$ python -q
>>> import numpy as np
>>> np.set_printoptions(suppress=True, linewidth=100)
>>> F = np.load("test9.npy")
>>> print(F)
[[ 3 -3 -2 -2 -1  1]
 [-3  3 -3 -2 -2 -1]
 [-2 -3  3 -3 -2 -2]
 [-2 -2 -3  3 -3 -2]
 [-1 -2 -2 -3  3 -3]
 [ 1 -1 -2 -2 -3  3]]
>>> vec = np.array([5, 3, 1, 4, 4, 1])
>>> rhs = F @ vec
>>> b, lr = np.zeros(6), 1 / np.linalg.norm(F, 2) ** 2
>>> for i in range(6):
...     b -= lr * F.T @ (F @ b - rhs)
...     if i % 2 == 0: print(i, round(np.linalg.norm(F @ b - rhs), 1))
... 
0 8.8
2 2.8
4 1.8
>>> print(round(np.linalg.cond(F), 1))
7.7
>>> print(b.round(1))
[3.9 2.4 0.9 4.1 4.6 2.1]
>>> E = np.load("run15.npy")
>>> print(E)
[[-2 -1  0  1]
 [ 2  3  4  5]
 [ 6  7  8  9]
 [10 11 12 13]
 [14 15 16 17]
 [18 19 20 21]
 [22 23 24 25]]
>>> M2 = np.array([[2, -2], [3, 3], [1, -2], [1, -3]])
>>> print(E @ M2)
[[ -6  -2]
 [ 22 -18]
 [ 50 -34]
 [ 78 -50]
 [106 -66]
 [134 -82]
 [162 -98]]
>>> print(np.linalg.matrix_rank(np.vstack([E, M2.T])))
4
>>> print(np.linalg.matrix_rank(E @ M2))
2
>>> print(M2.T @ E.T)
[[ -6  22  50  78 106 134 162]
 [ -2 -18 -34 -50 -66 -82 -98]]
>>> print(round(np.linalg.norm(E[5], 1), 1), round(np.linalg.norm(E[5], np.inf), 1))
78.0 21.0
>>> print(np.round(np.linalg.norm(E, axis=0), 1))
[33.9 36.  38.2 40.4]
>>> print(round(np.linalg.norm(E, "nuc"), 1))
77.7
>>> print(round(float(np.linalg.norm(E) ** 2 / np.linalg.norm(E, 2) ** 2), 1))
1.0
>>> print(np.linalg.norm(E, axis=1).argmax())
6
>>> print(round(float(np.linalg.norm(E[5] - E[2])), 1))
24.0
>>> m1 = np.load("m.npy")
>>> print(m1)
[[ 1.1  0.4  1.4  0.1  2.1  0.1]
 [ 1.3  0.5  1.5  0.3  2.3  0.3]
 [ 1.4  0.6  1.6  0.4  2.4  0.4]
 [ 2.8  1.6  2.6  1.8  3.8  1.8]
 [ 1.   0.3  1.3  0.   2.   0. ]
 [ 3.   1.7  2.7  2.   4.   2. ]
 [-0.8 -0.9  0.1 -1.8  0.2 -1.8]
 [ 0.5  0.   1.  -0.5  1.5 -0.5]
 [-1.2 -1.2 -0.2 -2.2 -0.2 -2.2]
 [-2.3 -1.9 -0.9 -3.3 -1.3 -3.3]
 [ 1.6  0.8  1.8  0.6  2.6  0.6]
 [-0.1 -0.4  0.6 -1.1  0.9 -1.1]
 [ 3.1  1.8  2.8  2.1  4.1  2.1]
 [ 5.7  3.5  4.5  4.7  6.7  4.7]
 [ 2.4  1.3  2.3  1.4  3.4  1.4]
 [ 4.8  2.9  3.9  3.8  5.8  3.8]
 [ 1.6  0.7  1.7  0.6  2.6  0.6]
 [ 0.7  0.2  1.2 -0.3  1.7 -0.3]
 [ 4.4  2.6  3.6  3.4  5.4  3.4]
 [ 5.   3.   4.   4.   6.   4. ]
 [-3.3 -2.6 -1.6 -4.3 -2.3 -4.3]
 [ 5.9  3.6  4.6  4.9  6.9  4.9]
 [ 0.6  0.   1.  -0.4  1.6 -0.4]
 [ 2.2  1.2  2.2  1.2  3.2  1.2]
 [ 0.6  0.1  1.1 -0.4  1.6 -0.4]
 [ 0.2 -0.2  0.8 -0.8  1.2 -0.8]
 [ 5.   3.   4.   4.   6.   4. ]
 [ 0.2 -0.2  0.8 -0.8  1.2 -0.8]
 [-2.  -1.7 -0.7 -3.  -1.  -3. ]
 [ 5.5  3.3  4.3  4.5  6.5  4.5]]
>>> t3 = np.stack([m1, -3 * m1, m1[::-1]])
>>> print(t3.shape)
(3, 30, 6)
>>> print(np.round(np.einsum("bij,cij->bc", t3, t3), 1))
[[ 1311.1 -3933.4   510.4]
 [-3933.4 11800.1 -1531.1]
 [  510.4 -1531.1  1311.1]]
>>> print(np.round(np.linalg.norm(t3, axis=(1, 2)), 1))
[ 36.2 108.6  36.2]
>>> print((t3 @ m1.T).shape)
(3, 30, 30)
>>> print(np.linalg.matrix_rank(t3))
[3 3 3]
>>> D = np.linalg.norm(m1[:, None] - m1[None], axis=-1)
>>> print((D + 1e9 * np.eye(30)).round(6).argmin(axis=1))
[ 4  2  1  5  0 12  8 22  6 28 16 25  5 21 23 19 10 24 15 26  9 13 24 14 22 27 19 25  9 13]
>>> print(D.shape)
(30, 30)
>>> print(D[:5, :5].round(1))
[[0.  0.4 0.7 3.8 0.2]
 [0.4 0.  0.2 3.4 0.7]
 [0.7 0.2 0.  3.1 0.9]
 [3.8 3.4 3.1 0.  4. ]
 [0.2 0.7 0.9 4.  0. ]]
>>> print(np.round(np.linalg.norm(m1 - m1.mean(axis=0), axis=1), 1))
[ 1.3  0.9  0.7  2.5  1.6  2.9  5.5  2.6  6.4  8.9  0.2  4.   3.1  8.9  1.6  6.9  0.2  2.2  6.
  7.3 11.1  9.3  2.5  1.2  2.4  3.3  7.3  3.3  8.2  8.4]
>>> print(np.unravel_index(D.round(6).argmax(), D.shape))
(np.int64(20), np.int64(21))
>>> X = np.load("dump.npy")
>>> print(X)
[[ 2.1  9.6 18.2]
 [ 2.1  8.9 13.5]
 [ 2.1  8.8 13.3]
 [ 1.5  6.5  4.9]
 [ 1.3  5.8  3.5]
 [ 1.3  5.8  3.3]
 [ 1.1  5.5  2.7]
 [ 1.1  5.3  2.4]
 [ 1.   5.1  2.2]
 [ 1.   5.   2.1]
 [ 0.8  4.5  1.3]
 [ 0.5  3.5  0.3]
 [ 0.2  2.4 -0.4]
 [-0.1  1.  -0.6]
 [ 0.   0.1 -0.1]
 [ 0.  -0.1  0.1]
 [ 0.1 -0.3  0.4]
 [ 0.2 -0.4  0.5]
 [ 3.  -0.1  3.2]
 [ 3.8  0.3  3.5]
 [ 4.4  0.6  3.8]
 [ 7.6  2.7  4.5]
 [11.3  5.4  4.5]
 [11.9  5.8  4.5]]
>>> M2 = np.array([[4, -4, -5], [3, -5, 0], [0, -5, -1]])
>>> print(np.linalg.matrix_rank(np.vstack([X, M2.T])))
3
>>> print(np.round(np.einsum("ij->j", X), 1))
[58.3 91.7 91.6]
>>> z = X[:, 2] > np.median(X[:, 2])
>>> u = X[z].mean(axis=0) - X[~z].mean(axis=0)
>>> print(z.astype(int))
[1 1 1 1 1 1 0 0 0 0 0 0 0 0 0 0 0 0 1 1 1 1 1 1]
>>> print(np.round((((X - X.mean(axis=0)) @ u > 0) == z).mean(), 1))
0.8
>>> print(u.round(1))
[3.9 2.4 5.8]
>>> print(np.argsort(-np.abs(u).round(6), kind="stable"))
[2 0 1]
>>> Ac = X - X.mean(axis=0)
>>> evecs = np.linalg.svd(Ac)[2][:1]
>>> M2 = Ac - Ac @ evecs.T @ evecs
>>> print(np.round(np.diag(evecs.T @ evecs), 1) + 0)
[0.  0.2 0.7]
>>> print(round(float(np.linalg.norm(M2) / np.linalg.norm(Ac)), 1))
0.6
>>> print(np.round(np.linalg.norm(X, axis=0), 1))
[19.9 24.  29.3]
>>> Ac = (X - X.mean(axis=0)) / X.std(axis=0)
>>> print(np.argwhere(np.abs(Ac) > 2))
[[ 0  2]
 [ 1  2]
 [ 2  2]
 [22  0]
 [23  0]]
>>> b = np.linalg.lstsq(np.delete(Ac, 1, axis=1), Ac[:, 1])[0]
>>> print(b.round(1) + 0)
[0.  0.7]
>>> print(np.abs(b).argmax())
1
>>> print(round(1 - np.var(Ac[:, 1] - np.delete(Ac, 1, axis=1) @ b), 1))
0.6
>>> M2 = np.array([[2, 1], [3, 4]])
>>> Z = np.array([[3, -1, -3], [-3, -2, 2], [-1, -3, 3]])
>>> A = np.block([[M2, np.zeros((2, 3))], [np.zeros((3, 2)), Z]])
>>> print(A)
[[ 2.  1.  0.  0.  0.]
 [ 3.  4.  0.  0.  0.]
 [ 0.  0.  3. -1. -3.]
 [ 0.  0. -3. -2.  2.]
 [ 0.  0. -1. -3.  3.]]
>>> print(np.round(E @ np.linalg.pinv(E) @ E, 1))
[[-2. -1.  0.  1.]
 [ 2.  3.  4.  5.]
 [ 6.  7.  8.  9.]
 [10. 11. 12. 13.]
 [14. 15. 16. 17.]
 [18. 19. 20. 21.]
 [22. 23. 24. 25.]]
>>> print(np.round(np.trace(np.linalg.pinv(E) @ E), 1))
2.0
>>> print(np.allclose(E[:-1].T @ np.linalg.lstsq(E[:-1].T, E[-1])[0], E[-1]))
True
>>> print(np.unique(E.round(6), axis=0).shape)
(7, 4)
>>> print((A != 0).astype(int))
[[1 1 0 0 0]
 [1 1 0 0 0]
 [0 0 1 1 1]
 [0 0 1 1 1]
 [0 0 1 1 1]]
>>> print(np.flatnonzero(np.linalg.matrix_power((A != 0) + (A.T != 0) + np.eye(5), 5)[4]))
[2 3 4]
>>> print(np.round(np.sort(np.linalg.eigvals(A).real), 1))
[-2.3  1.   3.2  3.2  5. ]
>>> mat = np.loadtxt("mat.csv", delimiter=",")
>>> print(mat)
[[-2.8  9.1  3.  -0.8]
 [-8.1 -3.1 -2.2  4.4]
 [ 4.2  0.3  5.5 -7.2]
 [-9.4 -0.6 -2.  -2.8]
 [ 2.9  3.8 -5.4  6.9]
 [ 0.4 -3.6  7.9  5. ]
 [-2.   1.4  6.5  7.2]
 [ 6.7  0.1 -6.6  3.3]
 [ 2.8  8.4 -4.3  1.6]
 [ 2.9 -7.2 -4.1  4.8]
 [ 5.5 -6.4  4.1 -3.5]
 [ 5.1 -7.7 -3.9  0.5]
 [-3.9  5.5  3.3 -6.6]
 [-3.  -3.9  1.2  8.6]
 [ 4.3 -0.4 -7.1  5.6]
 [-6.  -5.8 -5.1  1.9]
 [ 9.5  2.7  0.  -1.8]
 [-4.9  4.9 -6.9 -2.3]
 [-4.3  6.6 -5.7 -2.4]
 [-3.1 -2.1 -7.2 -5.9]]
>>> gram = np.cov(mat, rowvar=False)
>>> print(np.round(np.corrcoef(mat.T), 1) + 0)
[[ 1.  -0.1  0.   0.1]
 [-0.1  1.   0.  -0.2]
 [ 0.   0.   1.  -0.1]
 [ 0.1 -0.2 -0.1  1. ]]
>>> print(np.argwhere(np.triu(np.abs(np.corrcoef(mat.T)) > 0.8, 1)))
[]
>>> print(np.round(np.linalg.eigvalsh(gram)[::-1], 1))
[33.  26.6 24.4 18.5]
>>> print(np.argsort(-mat.std(axis=0).round(6), kind="stable"))
[0 1 2 3]
>>> print(gram.shape)
(4, 4)
>>> print(np.round(np.polyfit(mat[:, 3], mat[:, 1], 1), 1))
[-0.2  0.3]
>>> theta = np.deg2rad(135)
>>> J = np.eye(3)
>>> J[np.ix_([0, 1], [0, 1])] = [[np.cos(theta), -np.sin(theta)], [np.sin(theta), np.cos(theta)]]
>>> print(J.round(1))
[[-0.7 -0.7  0. ]
 [ 0.7 -0.7  0. ]
 [ 0.   0.   1. ]]
>>> print((np.linalg.matrix_power((J != 0) + (J.T != 0) + np.eye(3), 3) > 0).astype(int))
[[1 1 0]
 [1 1 0]
 [0 0 1]]
>>> print((J != 0).astype(int))
[[1 1 0]
 [1 1 0]
 [0 0 1]]
>>> print(np.flatnonzero(np.linalg.matrix_power((J != 0) + (J.T != 0) + np.eye(3), 3)[0]))
[0 1]
>>> print(round(J[:, 1] @ J[:, 0], 1))
0.0
>>> print(np.round(np.linalg.norm(J, axis=0), 1))
[1. 1. 1.]
>>> print(np.round(J.T @ J, 1) + 0)
[[1. 0. 0.]
 [0. 1. 0.]
 [0. 0. 1.]]
>>> print(np.round(np.linalg.pinv(J), 1))
[[-0.7  0.7  0. ]
 [-0.7 -0.7  0. ]
 [ 0.   0.   1. ]]
>>> print(np.round(np.linalg.svd(J, compute_uv=False), 1))
[1. 1. 1.]
>>> print(np.round(J @ J.T, 1) + 0)
[[1. 0. 0.]
 [0. 1. 0.]
 [0. 0. 1.]]
>>> u = np.array([-8, -8, 2])
>>> M2 = J + np.outer(u, np.eye(3)[1])
>>> print(np.linalg.matrix_rank(np.linalg.inv(M2) - np.linalg.inv(J), tol=1e-8))
1
>>> print(M2.round(1))
[[-0.7 -8.7  0. ]
 [ 0.7 -8.7  0. ]
 [ 0.   2.   1. ]]
>>> print(round(float(np.linalg.det(M2) / np.linalg.det(J)), 1), round(1 + np.linalg.solve(J, u)[1], 1))
12.3 12.3
